In [1]: import numpy as np

In [2]: np.set_printoptions(precision=2, suppress=True, linewidth=140, floatmode="fixed")

In [3]: E = np.load("w.npy")

In [4]: print(E)
[[-1  0  0  0  0  0  0  0]
 [ 0  0  0  0  0  0  0  0]
 [ 0  0  5  0  0  0  0  0]
 [ 0  0  0 -2  0  0  0  0]
 [ 0  0  0  0  2  0  0  0]
 [ 0  0  0  0  0  4  0  0]
 [ 0  0  0  0  0  0 -1  0]
 [ 0  0  0  0  0  0  0  4]]

In [5]: # triangular: eigenvalues sit on the diagonal

In [6]: rng = np.random.default_rng(790991)

In [7]: lab = rng.permutation(8)

In [8]: print(lab)
[6 2 7 1 0 4 3 5]

In [9]: M2 = E[lab][:, lab]

In [10]: print(round(float(np.linalg.det(M2)), 2), round(float(np.linalg.det(E[lab])), 2))
0.0 0.0

In [11]: print(M2)
[[-1  0  0  0  0  0  0  0]
 [ 0  5  0  0  0  0  0  0]
 [ 0  0  4  0  0  0  0  0]
 [ 0  0  0  0  0  0  0  0]
 [ 0  0  0  0 -1  0  0  0]
 [ 0  0  0  0  0  2  0  0]
 [ 0  0  0  0  0  0 -2  0]
 [ 0  0  0  0  0  0  0  4]]

In [12]: print(np.sort(np.abs(np.linalg.eigvals(M2))))
[0.00 1.00 1.00 2.00 2.00 4.00 4.00 5.00]

In [13]: print(np.trace(M2))
11

In [14]: print([round(float(x), 2) for x in np.linalg.svd(E, compute_uv=False)[:3]])
[5.0, 4.0, 4.0]

In [15]: print(round(np.linalg.norm(E, 2) / np.linalg.norm(E), 2))
0.61

In [16]: print(np.linalg.cond(E) > 100)
True

In [17]: print(np.argsort(-np.linalg.norm(E, axis=0).round(6), kind="stable")[:3])
[2 5 7]
